>>> import numpy as np
>>> from numpy import linalg as LA
>>> np.set_printoptions(precision=4, suppress=True, linewidth=140, legacy="1.25")
>>> A = np.diag(3 * np.array([2, 0, 0, 1, 0, 3, 1, 2])) + np.array([[1, 2, 0, 0, 0, 2, 2, 0],
...     [2, 2, 0, 2, 1, 1, 0, 2],
...     [0, 1, 1, 1, 2, 1, 2, 1],
...     [0, 0, 0, 0, 1, 1, 2, 2],
...     [1, 0, 0, 0, 2, 1, 1, 0],
...     [1, 1, 0, 0, 0, 1, 0, 1],
...     [1, 1, 2, 2, 0, 0, 1, 0],
...     [1, 0, 1, 2, 1, 2, 2, 1]])
>>> A
array([[ 7,  2,  0,  0,  0,  2,  2,  0],
       [ 2,  2,  0,  2,  1,  1,  0,  2],
       [ 0,  1,  1,  1,  2,  1,  2,  1],
       [ 0,  0,  0,  3,  1,  1,  2,  2],
       [ 1,  0,  0,  0,  2,  1,  1,  0],
       [ 1,  1,  0,  0,  0, 10,  0,  1],
       [ 1,  1,  2,  2,  0,  0,  4,  0],
       [ 1,  0,  1,  2,  1,  2,  2,  7]])
>>> round(float(LA.norm(A)), 4)
17.6352
>>> A - A[0]
array([[ 0,  0,  0,  0,  0,  0,  0,  0],
       [-5,  0,  0,  2,  1, -1, -2,  2],
       [-7, -1,  1,  1,  2, -1,  0,  1],
       [-7, -2,  0,  3,  1, -1,  0,  2],
       [-6, -2,  0,  0,  2, -1, -1,  0],
       [-6, -1,  0,  0,  0,  8, -2,  1],
       [-6, -1,  2,  2,  0, -2,  2,  0],
       [-6, -2,  1,  2,  1,  0,  0,  7]])
>>> print(np.diff(A, axis=0))
[[ -5   0   0   2   1  -1  -2   2]
 [ -2  -1   1  -1   1   0   2  -1]
 [  0  -1  -1   2  -1   0   0   1]
 [  1   0   0  -3   1   0  -1  -2]
 [  0   1   0   0  -2   9  -1   1]
 [  0   0   2   2   0 -10   4  -1]
 [  0  -1  -1   0   1   2  -2   7]]
>>> feats = np.array([[1, 1, 0], [1, 1, 0], [0, 0, 0]])
>>> rng = np.random.default_rng(708520)
>>> labels = rng.permutation(3)
>>> labels
array([1, 2, 0])
>>> M2 = feats[labels][:, labels]
>>> np.diag(M2)
array([1, 0, 1])
>>> M2 = feats[0, 0] * feats[1:] - np.outer(feats[1:, 0], feats[0])
>>> print(M2)
[[0 0 0]
 [0 0 0]]
>>> LA.matrix_rank(M2), LA.matrix_rank(feats)
(0, 1)
>>> np.flatnonzero(~M2.round(6).any(axis=1))
array([0, 1])
>>> feats[:, 0] / feats[0, 0]
array([1., 1., 0.])
>>> ev, evecs = LA.eigh(feats)
>>> x = np.array([2, -5, -1])
>>> evecs * np.maximum(ev, 0) @ evecs.T
array([[1., 1., 0.],
       [1., 1., 0.],
       [0., 0., 0.]])
>>> (np.sign(evecs[:, -1].round(6)) == np.sign(evecs[0, -1].round(6))).astype(int)
array([1, 1, 0])
>>> print(x @ feats @ x / (x @ x), ev[0], ev[-1])
0.3 0.0 2.0
>>> np.abs(feats).sum(axis=1).max(), np.abs(ev).max()
(2, 2.0)
>>> LA.eigvalsh(feats[1:, 1:])
array([0., 1.])
>>> E, _ = LA.qr(np.array([[0.9, -0.7, 0.4], [-0.5, -2.0, 1.3], [-2.4, 0.2, -1.2]]))
>>> E
array([[-0.3446, -0.3221,  0.8817],
       [ 0.1915, -0.9437, -0.2699],
       [ 0.919 ,  0.0758,  0.3869]])
>>> round(LA.det(E), 4)
1.0
>>> np.sort(np.abs(LA.eigvals(E)))
array([1., 1., 1.])
>>> print(E @ E)
[[ 0.8674  0.4818  0.1242]
 [-0.4947  0.8084  0.3191]
 [ 0.0533 -0.3382  0.9395]]
>>> x = np.array([3, 1, 5])
>>> 3 - LA.matrix_rank(E - np.eye(3), tol=1e-8)
1
>>> print(np.sort(np.abs(np.degrees(np.angle(LA.eigvals(E))))))
[  0.     161.9339 161.9339]
>>> LA.inv(E)
array([[-0.3446,  0.1915,  0.919 ],
       [-0.3221, -0.9437,  0.0758],
       [ 0.8817, -0.2699,  0.3869]])
>>> np.round(LA.norm(x), 4), round(LA.norm(E @ x), 4)
(5.9161, 5.9161)
>>> m1 = np.array([[2, 0, 0, 0], [0, 2, 0, 0], [0, 0, 9, 0], [0, 0, 0, 6]])
>>> hat = np.triu(np.array([[9, 4, 5, 2], [1, 5, 6, 9], [6, 8, 5, 9], [2, 4, 4, 6]]), 1) + np.eye(4)
>>> M2 = hat @ m1 @ LA.inv(hat)
>>> print(np.poly(M2))
[   1.  -19.  118. -276.  216.]
>>> LA.matrix_rank(M2)
4
